>>> import numpy as np
>>> import numpy.linalg as la
>>> np.set_printoptions(suppress=True, linewidth=200)
>>> tidy = lambda a: np.round(a, 2) + 0
>>> X = np.loadtxt("block10.csv", delimiter=",")
>>> X
array([[ 0.,  0.,  0., -3., -2., -3.,  0.],
       [ 0.,  3.,  0., -1.,  0.,  0.,  0.],
       [-3.,  0., -1., -1.,  0.,  1.,  3.],
       [ 0.,  3., -3.,  0.,  0.,  0.,  0.],
       [-2., -3.,  0., -3.,  0.,  2., -2.]])
>>> X.shape
(5, 7)
>>> np.count_nonzero(X)
np.int64(17)
>>> X.sum(axis=1)
array([-8.,  2., -1.,  0., -8.])
>>> la.matrix_rank(X)
np.int64(5)
>>> X.sum(axis=0)
array([-5.,  3., -4., -8., -2.,  0.,  1.])
>>> np.abs(X).max()
np.float64(3.0)
>>> r0, v = X[2], X[1]
>>> r0 @ v
np.float64(1.0)
>>> p = (r0 @ v) / (r0 @ r0) * r0
>>> np.outer(r0, v)
array([[-0., -9., -0.,  3., -0., -0., -0.],
       [ 0.,  0.,  0., -0.,  0.,  0.,  0.],
       [-0., -3., -0.,  1., -0., -0., -0.],
       [-0., -3., -0.,  1., -0., -0., -0.],
       [ 0.,  0.,  0., -0.,  0.,  0.,  0.],
       [ 0.,  3.,  0., -1.,  0.,  0.,  0.],
       [ 0.,  9.,  0., -3.,  0.,  0.,  0.]])
>>> tidy(v - p)
array([ 0.14,  3.  ,  0.05, -0.95,  0.  , -0.05, -0.14])
>>> tidy((v - p) @ r0)
np.float64(0.0)
>>> mat = np.load("x.npy")
>>> mat
array([[-1, -1],
       [-1, -2]])
>>> M2 = la.inv(mat)
>>> M2
array([[-2.,  1.],
       [ 1., -1.]])
>>> (np.abs(M2) > 1e-9).astype(int)
array([[1, 1],
       [1, 1]])
>>> tidy(la.inv(M2))
array([[-1., -1.],
       [-1., -2.]])
>>> np.allclose(M2, mat.T)
False
>>> vec = np.array([3, -5])
>>> y = mat @ vec
>>> y
array([2, 7])
>>> tidy(la.solve(mat, mat[:, 1]))
array([0., 1.])
>>> tidy(la.solve(mat, y + mat[:, 0]))
array([ 4., -5.])
>>> feats = np.load("sample4.npy")
>>> feats
array([[ 3.  ,  7.84,  2.26,  5.84, -3.  ],
       [ 3.  ,  3.9 , -3.65,  1.9 , -3.  ],
       [ 3.  ,  4.58, -2.62,  2.58, -3.  ],
       [ 3.  ,  5.7 , -0.95,  3.7 , -3.  ],
       [ 3.  ,  6.37,  0.06,  4.37, -3.  ],
       [ 3.  ,  3.94, -3.59,  1.94, -3.  ],
       [ 3.  ,  2.2 , -6.2 ,  0.2 , -3.  ],
       [ 3.  ,  6.65,  0.48,  4.65, -3.  ],
       [ 3.  ,  2.69, -5.47,  0.69, -3.  ],
       [ 3.  ,  5.59, -1.12,  3.59, -3.  ],
       [ 3.  ,  5.1 , -1.86,  3.1 , -3.  ],
       [ 3.  ,  6.19, -0.21,  4.19, -3.  ],
       [ 3.  ,  4.98, -2.02,  2.98, -3.  ],
       [ 3.  ,  1.7 , -6.95, -0.3 , -3.  ],
       [ 3.  ,  1.57, -7.14, -0.43, -3.  ],
       [ 3.  ,  5.74, -0.89,  3.74, -3.  ],
       [ 3.  ,  6.05, -0.43,  4.05, -3.  ],
       [ 3.  ,  7.67,  2.  ,  5.67, -3.  ],
       [ 3.  ,  6.32, -0.02,  4.32, -3.  ]])
>>> np.allclose(feats[:-1].T @ la.lstsq(feats[:-1].T, feats[-1])[0], feats[-1])
True
>>> tidy(np.trace(la.pinv(feats) @ feats))
np.float64(3.0)
>>> np.abs(np.diag(la.qr(feats)[1])) > 1e-9
array([ True,  True,  True, False, False])
>>> tidy(feats @ la.pinv(feats) @ feats)
array([[ 3.  ,  7.84,  2.26,  5.84, -3.  ],
       [ 3.  ,  3.9 , -3.65,  1.9 , -3.  ],
       [ 3.  ,  4.58, -2.62,  2.58, -3.  ],
       [ 3.  ,  5.7 , -0.95,  3.7 , -3.  ],
       [ 3.  ,  6.37,  0.06,  4.37, -3.  ],
       [ 3.  ,  3.94, -3.59,  1.94, -3.  ],
       [ 3.  ,  2.2 , -6.2 ,  0.2 , -3.  ],
       [ 3.  ,  6.65,  0.48,  4.65, -3.  ],
       [ 3.  ,  2.69, -5.47,  0.69, -3.  ],
       [ 3.  ,  5.59, -1.12,  3.59, -3.  ],
       [ 3.  ,  5.1 , -1.86,  3.1 , -3.  ],
       [ 3.  ,  6.19, -0.21,  4.19, -3.  ],
       [ 3.  ,  4.98, -2.02,  2.98, -3.  ],
       [ 3.  ,  1.7 , -6.95, -0.3 , -3.  ],
       [ 3.  ,  1.57, -7.14, -0.43, -3.  ],
       [ 3.  ,  5.74, -0.89,  3.74, -3.  ],
       [ 3.  ,  6.05, -0.43,  4.05, -3.  ],
       [ 3.  ,  7.67,  2.  ,  5.67, -3.  ],
       [ 3.  ,  6.32, -0.02,  4.32, -3.  ]])
>>> [round(float(x), 2) for x in la.svd(feats, compute_uv=False)[:3]]
[33.13, 15.33, 0.01]
>>> rank = la.matrix_rank(feats)
>>> rank
np.int64(3)
>>> null = la.svd(feats)[2][rank:].T
>>> la.matrix_rank(feats.T @ feats), la.matrix_rank(feats @ feats.T)
(np.int64(3), np.int64(3))
>>> null.shape
(5, 2)
>>> tidy(null @ null.T)
array([[ 0.55, -0.15,  0.  ,  0.15,  0.45],
       [-0.15,  0.45,  0.  , -0.45,  0.15],
       [ 0.  ,  0.  ,  0.  ,  0.  ,  0.  ],
       [ 0.15, -0.45,  0.  ,  0.45, -0.15],
       [ 0.45,  0.15,  0.  , -0.15,  0.55]])
>>> J = np.load("out15.npy")
>>> J
array([[-2, -2, -2,  5, -2, -3],
       [ 3,  3,  2, -1, -2,  1],
       [ 4,  2,  1, -1, -4, -3],
       [ 3,  3,  2, -1, -2,  1],
       [ 0,  0,  0,  0,  0,  0],
       [ 1,  1,  0, -4,  3, -4],
       [ 0, -2,  1,  3,  0, -3],
       [ 0, -2, -3, -1,  1, -2],
       [ 0, -2,  1,  3,  0, -3],
       [ 0, -2,  1,  3,  0, -3],
       [ 4,  6,  5, -4,  0, -1],
       [ 3,  1, -1, -2, -1, -1],
       [-1, -1,  0,  6, -5, -5],
       [-1,  5,  3,  0, -1,  0],
       [ 2,  4,  5, -2, -1, -4],
       [ 1,  1,  2,  1, -3, -2],
       [ 0,  0,  0,  0,  0,  0],
       [-1,  3,  2,  4, -6,  0]])
>>> q, R = la.qr(J)
>>> tidy(abs(R[0, 0])), tidy(la.norm(J[:, 0]))
(np.float64(8.49), np.float64(8.49))
>>> q.shape, R.shape
((18, 6), (6, 6))
>>> tidy(np.abs(np.diag(R)))
array([8.49, 9.06, 5.61, 8.78, 3.47, 8.62])
>>> tidy(np.trace(q @ q.T))
np.float64(6.0)
>>> F = np.load("m.npy")
>>> F
array([[ 0.,  0., -2., -3.],
       [-3., -2.,  2.,  1.],
       [ 0.,  0.,  3.,  2.],
       [ 0.,  0.,  3.,  2.]])
>>> W2 = J[[3, 13]].astype(float)
>>> for _ in range(4):
...     lab = la.norm(J[:, None] - W2, axis=-1).argmin(axis=1)
...     W2 = np.array([J[lab == j].mean(axis=0) for j in range(2)])
... 
>>> lab
array([1, 0, 0, 0, 0, 0, 1, 0, 1, 1, 0, 0, 1, 0, 0, 1, 0, 1])
>>> np.abs(W2[1] - W2[0]).argmax()
np.int64(3)
>>> tidy(W2[1] - W2[0])
array([-2.16, -2.81, -0.56,  5.03, -1.65, -1.53])
>>> U, sig, VT = la.svd(F)
>>> np.argmax(sig[:-1] / (sig[1:] + 1e-6)) + 1
np.int64(3)
>>> tidy(sig)
array([6.66, 3.37, 1.14, 0.  ])
>>> M2 = U[:, :3] @ np.diag(sig[:3]) @ VT[:3]
>>> tidy(la.norm(F - M2, 2)), tidy(sig[3])
(np.float64(0.0), np.float64(0.0))
>>> tidy(np.abs(F - M2).max())
np.float64(0.0)
>>> la.matrix_rank(F, rtol=0.05)
np.int64(3)
>>> F.ravel(order="F")
array([ 0., -3.,  0.,  0.,  0., -2.,  0.,  0., -2.,  2.,  3.,  3., -3.,  1.,  2.,  2.])
>>> F.reshape(2, -1)
array([[ 0.,  0., -2., -3., -3., -2.,  2.,  1.],
       [ 0.,  0.,  3.,  2.,  0.,  0.,  3.,  2.]])
>>> T = F.reshape(4, 2, -1)
>>> T.sum(axis=1)
array([[-2., -3.],
       [-1., -1.],
       [ 3.,  2.],
       [ 3.,  2.]])
>>> T.shape
(4, 2, 2)
>>> T.transpose(1, 0, 2)
array([[[ 0.,  0.],
        [-3., -2.],
        [ 0.,  0.],
        [ 0.,  0.]],

       [[-2., -3.],
        [ 2.,  1.],
        [ 3.,  2.],
        [ 3.,  2.]]])
>>> K = np.load("layer16.npy")
>>> K
array([[0, 1, 1, 1],
       [1, 0, 1, 0],
       [1, 1, 0, 1],
       [1, 0, 1, 0]])
>>> K.reshape(-1, 2)
array([[0, 1],
       [1, 1],
       [1, 0],
       [1, 0],
       [1, 1],
       [0, 1],
       [1, 0],
       [1, 0]])
>>> T = K.reshape(4, 2, -1)
>>> T[:, 0]
array([[0, 1],
       [1, 0],
       [1, 1],
       [1, 0]])
>>> np.einsum("ihd,ihd->ih", T, T)
array([[1, 2],
       [1, 1],
       [2, 1],
       [1, 1]])
>>> T.transpose(1, 0, 2)
array([[[0, 1],
        [1, 0],
        [1, 1],
        [1, 0]],

       [[1, 1],
        [1, 0],
        [0, 1],
        [1, 0]]])
>>> np.einsum("ihd,jhd->hij", T, T).shape
(2, 4, 4)
>>> tidy(la.norm(K, 2) / la.norm(K))
np.float64(0.81)
>>> [round(float(x), 2) for x in la.svd(K, compute_uv=False)[:3]]
[2.56, 1.56, 1.0]
>>> Xs = J - J.mean(axis=0)
>>> V = la.svd(Xs)[2][:5]
>>> M2 = Xs - Xs @ V.T @ V
>>> tidy(np.diag(V.T @ V))
array([0.85, 0.74, 0.87, 0.73, 0.83, 0.99])
>>> tidy(la.norm(M2) / la.norm(Xs))
np.float64(0.06)
>>> tidy(np.cov(Xs @ V.T, rowvar=False))
array([[16.44,  0.  ,  0.  ,  0.  ,  0.  ],
       [ 0.  ,  8.02,  0.  ,  0.  ,  0.  ],
       [ 0.  ,  0.  ,  3.11,  0.  ,  0.  ],
       [ 0.  ,  0.  ,  0.  ,  2.33,  0.  ],
       [ 0.  ,  0.  ,  0.  ,  0.  ,  1.03]])
>>> la.norm(M2, axis=1).round(6).argmax()
np.int64(15)
>>> M2 = mat / np.sqrt((mat ** 2).mean(axis=1, keepdims=True))
>>> mat - mat.mean(axis=1, keepdims=True)
array([[ 0. ,  0. ],
       [ 0.5, -0.5]])
>>> tidy(la.norm(M2, axis=1))
array([1.41, 1.41])
>>> np.all(la.eigvalsh(K) > 0)
np.False_
>>> [round(float(la.det(K[:i, :i])), 2) + 0 for i in range(1, 5)]
[0.0, -1.0, 2.0, 0.0]
>>> tidy(la.eigvalsh(K).min())
np.float64(-1.56)
>>> m1 = np.load("run13.npy")
>>> m1
array([[  0,  -1,  -6,   8,   7],
       [  8,   4,  -4,   0,  14],
       [ 14,  -2,   1,  -1,  22],
       [  8,  -5,  -1,   5,  22],
       [ 14,  -1,  -5,   5,  22],
       [ 19,   2,   0,  -3,  26],
       [ 19,  -6,   8,  -9,  34],
       [ 28,  -6,   5, -10,  43],
       [ 37,   1,  -2,  -9,  42],
       [ 33,  -2,  -1, -14,  48],
       [ 36, -10,   3, -23,  51],
       [ 30,  -2,  -5, -18,  49],
       [ 39,  -9, -12, -25,  47],
       [ 34, -16,  -7, -31,  56],
       [ 32, -24,   0, -25,  65],
       [ 38, -15,   0, -16,  56],
       [ 29, -16,   1, -12,  51],
       [ 22, -23,  -2, -17,  45],
       [ 20, -14, -11, -12,  37],
       [ 18,  -7,  -9, -11,  35],
       [  9, -11,   0,  -8,  26],
       [  6,  -7,  -3,   0,  17],
       [ -3, -10,  -2,  -5,  20],
       [  6, -18,  -9,   1,  29],
       [  5, -21, -13,   8,  20],
       [  3, -14,  -8,   7,  28],
       [  0, -14, -16,  16,  34],
       [  3,  -5, -11,  10,  37],
       [  8,  -8,  -4,  16,  34],
       [ -1,  -6,  -6,   8,  42]])
>>> lab = m1[:, 0] > np.median(m1[:, 0])
>>> r0 = m1[lab].mean(axis=0) - m1[~lab].mean(axis=0)
>>> ((m1 - m1.mean(axis=0)) @ r0 > 0).astype(int)
array([0, 0, 0, 0, 0, 0, 1, 1, 1, 1, 1, 1, 1, 1, 1, 1, 1, 1, 1, 1, 0, 0, 0, 0, 0, 0, 0, 0, 0, 0])
>>> tidy(r0)
array([ 23.6 ,  -1.87,   3.67, -20.33,  20.73])
>>> lab.astype(int)
array([0, 0, 0, 0, 0, 1, 1, 1, 1, 1, 1, 1, 1, 1, 1, 1, 1, 1, 1, 1, 0, 0, 0, 0, 0, 0, 0, 0, 0, 0])
>>> vec = np.array([1, 1, 1, 1, 2])
>>> a = np.maximum(m1 @ vec, 0)
>>> m1.T @ a
array([ 45973, -18699,  -6294, -18262,  84944])
>>> np.maximum(m1 @ vec, 0) - np.maximum(-m1 @ vec, 0)
array([ 15,  36,  56,  51,  57,  70,  80, 103, 111, 112, 108, 103,  87,  92, 113, 119, 104,  70,  57,  61,  42,  30,  20,  38,  19,  44,  54,  71,  80,  79])
>>> np.maximum(m1 @ (3 * vec), 0)
array([ 45, 108, 168, 153, 171, 210, 240, 309, 333, 336, 324, 309, 261, 276, 339, 357, 312, 210, 171, 183, 126,  90,  60, 114,  57, 132, 162, 213, 240, 237])
>>> D = la.norm(m1[:, None] - m1[None], axis=-1)
>>> la.matrix_rank(D ** 2)
np.int64(7)
>>> D.mean(axis=1).argmax()
np.int64(14)
>>> np.unravel_index(D.round(6).argmax(), D.shape)
(np.int64(0), np.int64(14))
>>> (D + 1e9 * np.eye(30)).round(6).argmin(axis=1)
array([ 1, 21,  5, 21,  3,  2,  7,  9,  9, 11, 15,  9, 13, 12, 13, 10, 15, 16, 19, 18,  2,  3, 21, 25, 25, 23, 27, 29, 27, 27])
>>> np.flatnonzero(D[8] < D.mean() / 2)
array([ 7,  8,  9, 11])
>>> gram = np.cov(m1, rowvar=False)
>>> np.argsort(-m1.std(axis=0).round(6), kind="stable")
array([4, 0, 3, 1, 2])
>>> tidy(m1.std(axis=0))
array([13.34,  7.29,  5.45, 12.34, 13.94])
>>> gram.shape
(5, 5)
>>> np.median(m1, axis=0)
array([16. , -7.5, -3.5, -6.5, 34.5])
>>> W2 = m1[[24, 11]].astype(float)
>>> for _ in range(6):
...     lab = la.norm(m1[:, None] - W2, axis=-1).argmin(axis=1)
...     W2 = np.array([m1[lab == j].mean(axis=0) for j in range(2)])
... 
>>> lab
array([0, 0, 0, 0, 0, 0, 1, 1, 1, 1, 1, 1, 1, 1, 1, 1, 1, 1, 1, 1, 0, 0, 0, 0, 0, 0, 0, 0, 0, 0])
>>> np.bincount(lab)
array([16, 14])
>>> tidy(W2[1] - W2[0])
array([ 23.46,  -3.33,   3.15, -20.76,  22.07])
>>> E = np.loadtxt("a.csv", delimiter=",")
>>> tidy(E)
array([[ 0.82, -0.07,  0.38],
       [-0.07,  0.97,  0.15],
       [ 0.38,  0.15,  0.21]])
>>> theta = np.radians(72)
>>> R = np.eye(3)
>>> R[2, 2] = R[0, 0] = np.cos(theta)
>>> R[2, 0], R[0, 2] = -np.sin(theta), np.sin(theta)
>>> tidy(R)
array([[ 0.31,  0.  ,  0.95],
       [ 0.  ,  1.  ,  0.  ],
       [-0.95,  0.  ,  0.31]])
>>> M2 = E @ R.T
>>> tidy(M2)
array([[ 0.61, -0.07, -0.66],
       [ 0.12,  0.97,  0.11],
       [ 0.32,  0.15, -0.3 ]])
>>> tidy(np.abs(M2 - E).max(axis=0))
array([0.2 , 0.  , 1.04])
>>> np.allclose(la.norm(E, axis=1), la.norm(M2, axis=1))
True
>>> tidy(la.svd(E, compute_uv=False)), tidy(la.svd(M2, compute_uv=False))
(array([1., 1., 0.]), array([1., 1., 0.]))
